$ python3 -q
>>> import numpy as np
>>> np.set_printoptions(precision=1, suppress=True, linewidth=140)
>>> rd = lambda a: np.round(a, 1) + 0
>>> A = np.load("m.npy")
>>> print(rd(A))
[[-1.   0.  -0.2]
 [-0.2 -0.5  0.8]
 [-0.1  0.8  0.5]]
>>> # columns are unit length and at right angles
>>> rd(A[:, 2] @ A[:, 1])
np.float64(0.0)
>>> rd(A.T @ A)
array([[1., 0., 0.],
       [0., 1., 0.],
       [0., 0., 1.]])
>>> rd(np.linalg.pinv(A))
array([[-1. , -0.2, -0.1],
       [ 0. , -0.5,  0.8],
       [-0.2,  0.8,  0.5]])
>>> q, R = np.linalg.qr(A)
>>> rd(abs(R[0, 0])), rd(np.linalg.norm(A[:, 0]))
(np.float64(1.0), np.float64(1.0))
>>> rd(q)
array([[-1. ,  0. , -0.2],
       [-0.2, -0.5,  0.8],
       [-0.1,  0.8,  0.5]])
>>> vec = np.array([-3, -2, 0])
>>> rhs = A @ vec
>>> rd(rhs)
array([ 2.9,  1.7, -1.4])
>>> rd(np.linalg.solve(A, rhs + A[:, 2]))
array([-3., -2.,  1.])
>>> f = np.array([2, -1, -1, 0])
>>> g = np.array([-3, 1, 0])
>>> arr = np.outer(f, g)
>>> arr
array([[-6,  2,  0],
       [ 3, -1,  0],
       [ 3, -1,  0],
       [ 0,  0,  0]])
>>> # rows 1 and 2 are equal
>>> vec = np.array([1, 2, 1])
>>> arr @ vec
array([-2,  1,  1,  0])
>>> np.linalg.norm(arr @ vec) <= np.linalg.norm(arr, 2) * np.linalg.norm(vec) + 1e-9
np.True_
>>> print(np.einsum("ij,j->i", arr, vec))
[-2  1  1  0]
>>> arr * vec
array([[-6,  4,  0],
       [ 3, -2,  0],
       [ 3, -2,  0],
       [ 0,  0,  0]])
>>> arr @ (2 * vec)
array([-4,  2,  2,  0])
>>> np.allclose(arr[:-1].T @ np.linalg.lstsq(arr[:-1].T, arr[-1])[0], arr[-1])
True
>>> np.abs(np.diag(np.linalg.qr(arr)[1])) > 1e-9
array([ True, False, False])
>>> rd(arr @ np.linalg.pinv(arr) @ arr)
array([[-6.,  2.,  0.],
       [ 3., -1.,  0.],
       [ 3., -1.,  0.],
       [ 0.,  0.,  0.]])
>>> np.unique(arr.round(6), axis=0).shape
(3, 3)
>>> data = np.load("block19.npy")
>>> data
array([[5., 0., 0.],
       [0., 5., 4.],
       [0., 4., 5.]])
>>> vals, V = np.linalg.eigh(data)
>>> vec = np.array([2, 1, -1])
>>> np.abs(data).sum(axis=1).max(), np.abs(vals).max()
(np.float64(9.0), np.float64(9.0))
>>> rd(V * np.abs(vals) @ V.T)
array([[5., 0., 0.],
       [0., 5., 4.],
       [0., 4., 5.]])
>>> print(rd(V * np.sqrt(vals) @ V.T))
[[2.2 0.  0. ]
 [0.  2.  1. ]
 [0.  1.  2. ]]
>>> print(rd(np.linalg.eigvalsh(data[1:, 1:])))
[1. 9.]
>>> ang = np.radians(72)
>>> R = np.eye(3)
>>> R[0, 0] = R[2, 2] = np.cos(ang)
>>> R[0, 2], R[2, 0] = -np.sin(ang), np.sin(ang)
>>> rd(R)
array([[ 0.3,  0. , -1. ],
       [ 0. ,  1. ,  0. ],
       [ 1. ,  0. ,  0.3]])
>>> other = data @ R.T
>>> rd(np.linalg.det(R)), rd(np.trace(R))
(np.float64(1.0), np.float64(1.6))
>>> rd(np.linalg.svd(data, compute_uv=False)), rd(np.linalg.svd(other, compute_uv=False))
(array([9., 5., 1.]), array([9., 5., 1.]))
>>> E = np.loadtxt("a.csv", delimiter=",")
>>> E
array([[-39.1,  57.1, -22.6],
       [-31.6,  49.4, -18. ],
       [-13.7,  29.6,  -7.3],
       [-13.3,  29.1,  -7. ],
       [ -2.7,  14.6,  -0.9],
       [ -0.9,  11. ,   0.1],
       [  0.5,   7. ,   0.8],
       [  0.7,   5.8,   0.9],
       [  0.6,   2.7,   0.6],
       [  0.5,   2. ,   0.5],
       [  0.2,   1. ,   0.2],
       [  0.1,   0.4,   0.1],
       [  1.9,  -7.1,   0.8],
       [  3.4,  -9.1,   1.6],
       [  3.8,  -9.5,   1.9],
       [  7.1, -13.1,   3.9],
       [ 13.6, -19.3,   7.8],
       [ 18.5, -23.6,  10.8],
       [ 20.3, -25.1,  11.9],
       [ 30.4, -33.5,  18.2],
       [ 38.9, -40.3,  23.4],
       [ 51.2, -50. ,  31.1],
       [ 53.2, -51.6,  32.3]])
>>> dist = np.linalg.norm(E[:, None] - E[None], axis=-1)
>>> (dist + 1e9 * np.eye(23)).round(6).argmin(axis=1)
array([ 1,  0,  3,  2,  5,  4,  7,  6,  9,  8, 11, 10, 13, 14, 13, 14, 17, 18, 17, 20, 19, 22, 21])
>>> dist[14].round(6).argsort(kind="stable")[:4]
array([14, 13, 12, 15])
>>> rd(dist[:5, :5])
array([[ 0. , 11.7, 40.4, 41.1, 60. ],
       [11.7,  0. , 28.8, 29.5, 48.4],
       [40.4, 28.8,  0. ,  0.7, 19.7],
       [41.1, 29.5,  0.7,  0. , 19. ],
       [60. , 48.4, 19.7, 19. ,  0. ]])
>>> np.flatnonzero(dist[14] < dist.mean() / 2)
array([ 6,  7,  8,  9, 10, 11, 12, 13, 14, 15, 16])
>>> print(dist.mean(axis=1).argmax())
0
>>> print(np.unravel_index(dist.round(6).argmax(), dist.shape))
(np.int64(0), np.int64(22))
>>> F = np.array([[-3, -4, -2], [-2, -3, -1], [-4, -5, -3]])
>>> print(np.einsum("ii->", F))
-9
>>> rd(np.linalg.eigvals(F))
array([-8.3,  0. , -0.7])
>>> rd(np.linalg.det(2 * F)), rd(np.linalg.det(F))
(np.float64(0.0), np.float64(0.0))
>>> rd(np.linalg.eigvals(F).sum().real)
np.float64(-9.0)
>>> rd(np.linalg.det(F[::-1]))
np.float64(0.0)
>>> rd(np.poly(F))
array([1., 9., 6., 0.])
>>> rd(np.linalg.det(F.T))
np.float64(0.0)
>>> f, g = F[0], F[2]
>>> f @ f
np.int64(29)
>>> f @ g
np.int64(38)
>>> pr = (f @ g) / (f @ f) * f
>>> np.linalg.matrix_rank(np.outer(f, g))
np.int64(1)
>>> print(rd(np.linalg.norm(f + g) ** 2 + np.linalg.norm(f - g) ** 2))
158.0
>>> rank = np.linalg.matrix_rank(F)
>>> rank
np.int64(2)
>>> N = np.linalg.svd(F)[2][rank:].T
>>> print(np.allclose(F @ N, 0))
True
>>> np.linalg.matrix_rank(F.T @ F), np.linalg.matrix_rank(F @ F.T)
(np.int64(2), np.int64(2))
>>> [int(np.linalg.matrix_rank(F[:i])) for i in range(1, len(F) + 1)]
[1, 2, 2]
>>> [int(np.linalg.matrix_rank(np.delete(F, i, axis=0))) for i in range(3)]
[2, 2, 2]
>>> print([int(np.linalg.matrix_rank(F[:, :j + 1])) for j in range(3)])
[1, 2, 2]
>>> N.shape
(3, 1)
